$ python3 -q
>>> import numpy as np
>>> from numpy import linalg as LA
>>> np.set_printoptions(precision=3, suppress=True, linewidth=200)
>>> rng = np.random.default_rng(177)
>>> X = np.eye(9, dtype=int)[rng.permutation(9)] * np.array([0, 1, -2, 1, 0, -1, -2, 0, 0])
>>> X
array([[ 0,  0,  0,  1,  0,  0,  0,  0,  0],
       [ 0,  0,  0,  0,  0,  0,  0,  0,  0],
       [ 0,  0,  0,  0,  0, -1,  0,  0,  0],
       [ 0,  0,  0,  0,  0,  0,  0,  0,  0],
       [ 0,  0, -2,  0,  0,  0,  0,  0,  0],
       [ 0,  0,  0,  0,  0,  0,  0,  0,  0],
       [ 0,  0,  0,  0,  0,  0, -2,  0,  0],
       [ 0,  1,  0,  0,  0,  0,  0,  0,  0],
       [ 0,  0,  0,  0,  0,  0,  0,  0,  0]])
>>> # 5 groups of indices that never mix
>>> rank = LA.matrix_rank(X)
>>> rank
np.int64(5)
>>> null = LA.svd(X)[2][rank:].T
>>> LA.matrix_rank(X.T @ X), LA.matrix_rank(X @ X.T)
(np.int64(5), np.int64(5))
>>> [int(LA.matrix_rank(X[:, :j + 1])) for j in range(9)]
[0, 1, 2, 3, 3, 4, 5, 5, 5]
>>> [int(LA.matrix_rank(np.delete(X, i, axis=0))) for i in range(9)]
[4, 5, 4, 5, 4, 5, 4, 4, 5]
>>> null @ null.T
array([[1., 0., 0., 0., 0., 0., 0., 0., 0.],
       [0., 0., 0., 0., 0., 0., 0., 0., 0.],
       [0., 0., 0., 0., 0., 0., 0., 0., 0.],
       [0., 0., 0., 0., 0., 0., 0., 0., 0.],
       [0., 0., 0., 0., 1., 0., 0., 0., 0.],
       [0., 0., 0., 0., 0., 0., 0., 0., 0.],
       [0., 0., 0., 0., 0., 0., 0., 0., 0.],
       [0., 0., 0., 0., 0., 0., 0., 1., 0.],
       [0., 0., 0., 0., 0., 0., 0., 0., 1.]])
>>> K = np.load("layer9.npy")
>>> K
array([[ 2, -2, -2,  2, -2,  1,  0,  0, -2,  1],
       [ 4, -3, -1,  4, -3,  1, -2,  1, -2,  0],
       [ 4, -2, -3,  6, -1, -1,  0,  3, -2, -1],
       [ 3, -2, -3,  7,  1, -2, -2,  4,  0, -1],
       [ 4, -3, -5,  8,  3,  0, -3,  4,  1,  0],
       [ 4, -2, -7,  6,  2,  0, -1,  6, -1,  1],
       [ 5, -1, -6,  8,  3,  2, -3,  7, -2,  0],
       [ 5, -3, -8,  8,  1,  4, -1,  9, -4,  2],
       [ 6, -3, -7,  7,  2,  6, -3, 10, -2,  2],
       [ 4, -2, -6,  7,  0,  4, -1, 12, -1,  3],
       [ 2, -3, -7,  7,  0,  6,  0, 13, -1,  3],
       [ 2, -1, -5,  7,  2,  7,  0, 11,  0,  5],
       [ 3, -2, -3,  6,  2,  7,  0, 12,  2,  6],
       [ 5, -4, -4,  4,  3,  9,  2, 13,  0,  6],
       [ 3, -6, -3,  3,  5,  8,  3, 11, -1,  7],
       [ 5, -4, -4,  1,  4,  9,  2, 10,  1,  9],
       [ 4, -5, -3,  2,  4, 11,  3,  8,  1, 11],
       [ 4, -5, -5,  3,  3, 10,  1,  8,  0, 11],
       [ 4, -4, -7,  5,  1, 11,  0,  8,  0, 12],
       [ 5, -4, -8,  5, -1, 13,  0,  6,  2, 11],
       [ 4, -3, -6,  4,  0, 13, -2,  5,  3,  9],
       [ 5, -1, -7,  5, -1, 13, -1,  3,  2,  7],
       [ 5,  1, -5,  4, -1, 11, -2,  5,  2,  5],
       [ 6,  3, -3,  6,  1, 12, -3,  5,  1,  4],
       [ 8,  4, -4,  8,  2, 11, -1,  3,  0,  4],
       [ 7,  2, -4,  7,  4, 11, -1,  2, -1,  6],
       [ 9,  3, -5,  7,  5, 10,  0,  0, -1,  8],
       [ 8,  4, -5,  8,  5, 11,  1,  0,  1,  8],
       [ 7,  4, -4,  7,  6, 11,  0,  2,  1, 10],
       [ 8,  5, -3,  6,  8,  9,  2,  1,  3, 12],
       [ 6,  4, -3,  4,  9, 10,  1,  0,  4, 11],
       [ 4,  2, -5,  2,  8, 10, -1, -2,  4, 13],
       [ 3,  3, -5,  3,  8, 11, -1,  0,  3, 15],
       [ 1,  2, -5,  2,  7, 12, -1,  2,  2, 17],
       [-1,  4, -5,  0,  5, 11,  0,  1,  4, 18],
       [-1,  5, -7,  0,  6,  9, -2,  3,  4, 17]])
>>> labels = rng.permutation(9)
>>> labels
array([2, 1, 5, 3, 7, 0, 8, 4, 6])
>>> out = X[labels][:, labels]
>>> print(np.trace(out))
-2
>>> np.allclose(out, X)
False
>>> P = K @ LA.solve(K.T @ K, K.T)
>>> print(round(np.trace(P), 3))
10.0
>>> np.round(LA.eigvalsh(P), 3) + 0
array([0., 0., 0., 0., 0., 0., 0., 0., 0., 0., 0., 0., 0., 0., 0., 0., 0., 0., 0., 0., 0., 0., 0., 0., 0., 0., 1., 1., 1., 1., 1., 1., 1., 1., 1., 1.])
>>> m1 = np.loadtxt("data.csv", delimiter=",")
>>> print(m1)
[[ 0.257  0.02   0.15   0.012  0.079 -0.117  0.025  0.151  0.229 -0.068]
 [-0.241  0.134  0.14  -0.371 -1.164 -0.465 -0.138  0.045  0.066 -0.116]
 [ 0.397 -0.244  0.376  0.083  0.191 -0.212  0.131  0.204  0.606  0.372]
 [ 0.158 -0.225  0.313  0.264 -0.077 -0.328  0.102  0.094  0.583  0.765]
 [ 0.097 -0.089  0.269  0.03  -0.11  -0.219  0.03  -0.004  0.307  0.419]
 [-0.068  0.206 -0.255 -0.392 -0.223  0.25  -0.206 -0.024 -0.572 -0.879]
 [ 0.265 -0.26   0.244  0.311  0.36  -0.1    0.166  0.096  0.524  0.592]
 [ 0.16  -0.558  0.259  0.448  0.514 -0.074  0.206 -0.019  0.761  1.226]
 [-0.095  0.307  0.055  0.014 -0.455 -0.274 -0.024  0.036 -0.084 -0.165]
 [-0.075 -0.295 -0.029  0.376  0.367 -0.033  0.191 -0.032  0.433  0.775]]
>>> np.flatnonzero(LA.matrix_power((X != 0) + (X.T != 0) + np.eye(9), 9)[6])
array([6])
>>> print(np.round(LA.det(X), 3))
0.0
>>> print(np.sort(LA.eigvals(X).real))
[-2.  0.  0.  0.  0.  0.  0.  0.  0.]
>>> (LA.matrix_power((X != 0) + (X.T != 0) + np.eye(9), 9) > 0).astype(int)
array([[1, 0, 0, 1, 0, 0, 0, 0, 0],
       [0, 1, 0, 0, 0, 0, 0, 1, 0],
       [0, 0, 1, 0, 1, 1, 0, 0, 0],
       [1, 0, 0, 1, 0, 0, 0, 0, 0],
       [0, 0, 1, 0, 1, 1, 0, 0, 0],
       [0, 0, 1, 0, 1, 1, 0, 0, 0],
       [0, 0, 0, 0, 0, 0, 1, 0, 0],
       [0, 1, 0, 0, 0, 0, 0, 1, 0],
       [0, 0, 0, 0, 0, 0, 0, 0, 1]])
>>> np.allclose(X[:-1].T @ LA.lstsq(X[:-1].T, X[-1])[0], X[-1])
True
>>> np.abs(np.diag(LA.qr(X)[1])) > 1e-9
array([False,  True,  True, False, False, False,  True, False, False])
>>> np.unique(X.round(6), axis=0).shape
(6, 9)
>>> X @ LA.pinv(X) @ X
array([[ 0.,  0.,  0.,  1.,  0.,  0.,  0.,  0.,  0.],
       [ 0.,  0.,  0.,  0.,  0.,  0.,  0.,  0.,  0.],
       [ 0.,  0.,  0.,  0.,  0., -1.,  0.,  0.,  0.],
       [ 0.,  0.,  0.,  0.,  0.,  0.,  0.,  0.,  0.],
       [ 0.,  0., -2.,  0.,  0.,  0.,  0.,  0.,  0.],
       [ 0.,  0.,  0.,  0.,  0.,  0.,  0.,  0.,  0.],
       [ 0.,  0.,  0.,  0.,  0.,  0., -2.,  0.,  0.],
       [ 0.,  1.,  0.,  0.,  0.,  0.,  0.,  0.,  0.],
       [ 0.,  0.,  0.,  0.,  0.,  0.,  0.,  0.,  0.]])
>>> left, s, Vh = LA.svd(m1, full_matrices=False)
>>> print(np.round(Vh @ Vh.T, 3) + 0)
[[1. 0. 0. 0. 0. 0. 0. 0. 0. 0.]
 [0. 1. 0. 0. 0. 0. 0. 0. 0. 0.]
 [0. 0. 1. 0. 0. 0. 0. 0. 0. 0.]
 [0. 0. 0. 1. 0. 0. 0. 0. 0. 0.]
 [0. 0. 0. 0. 1. 0. 0. 0. 0. 0.]
 [0. 0. 0. 0. 0. 1. 0. 0. 0. 0.]
 [0. 0. 0. 0. 0. 0. 1. 0. 0. 0.]
 [0. 0. 0. 0. 0. 0. 0. 1. 0. 0.]
 [0. 0. 0. 0. 0. 0. 0. 0. 1. 0.]
 [0. 0. 0. 0. 0. 0. 0. 0. 0. 1.]]
>>> np.allclose(left * s @ Vh, m1)
True
>>> print(s / s[0])
[1.    0.5   0.25  0.125 0.063 0.031 0.016 0.008 0.004 0.002]
>>> labels = rng.permutation(10)
>>> out = m1[:, labels] * rng.choice([-1, 1], 10)
>>> out
array([[ 0.079,  0.117, -0.025, -0.02 , -0.068, -0.257,  0.15 ,  0.229, -0.012, -0.151],
       [-1.164,  0.465,  0.138, -0.134, -0.116,  0.241,  0.14 ,  0.066,  0.371, -0.045],
       [ 0.191,  0.212, -0.131,  0.244,  0.372, -0.397,  0.376,  0.606, -0.083, -0.204],
       [-0.077,  0.328, -0.102,  0.225,  0.765, -0.158,  0.313,  0.583, -0.264, -0.094],
       [-0.11 ,  0.219, -0.03 ,  0.089,  0.419, -0.097,  0.269,  0.307, -0.03 ,  0.004],
       [-0.223, -0.25 ,  0.206, -0.206, -0.879,  0.068, -0.255, -0.572,  0.392,  0.024],
       [ 0.36 ,  0.1  , -0.166,  0.26 ,  0.592, -0.265,  0.244,  0.524, -0.311, -0.096],
       [ 0.514,  0.074, -0.206,  0.558,  1.226, -0.16 ,  0.259,  0.761, -0.448,  0.019],
       [-0.455,  0.274,  0.024, -0.307, -0.165,  0.095,  0.055, -0.084, -0.014, -0.036],
       [ 0.367,  0.033, -0.191,  0.295,  0.775,  0.075, -0.029,  0.433, -0.376,  0.032]])
>>> left, _, Vh = LA.svd(m1.T @ out)
>>> np.round(LA.lstsq(m1, out)[0], 3) + 0
array([[ 0.,  0.,  0.,  0.,  0., -1.,  0.,  0.,  0.,  0.],
       [ 0.,  0.,  0., -1.,  0.,  0.,  0.,  0.,  0.,  0.],
       [ 0.,  0.,  0.,  0.,  0.,  0.,  1.,  0.,  0.,  0.],
       [ 0.,  0.,  0.,  0.,  0.,  0.,  0.,  0., -1.,  0.],
       [ 1.,  0.,  0.,  0.,  0.,  0.,  0.,  0.,  0.,  0.],
       [ 0., -1.,  0.,  0.,  0.,  0.,  0.,  0.,  0.,  0.],
       [ 0.,  0., -1.,  0.,  0.,  0.,  0.,  0.,  0.,  0.],
       [ 0.,  0.,  0.,  0.,  0.,  0.,  0.,  0.,  0., -1.],
       [ 0.,  0.,  0.,  0.,  0.,  0.,  0.,  1.,  0.,  0.],
       [ 0.,  0.,  0.,  0.,  1.,  0.,  0.,  0.,  0.,  0.]])
>>> labels
array([4, 5, 6, 1, 9, 0, 2, 8, 3, 7])
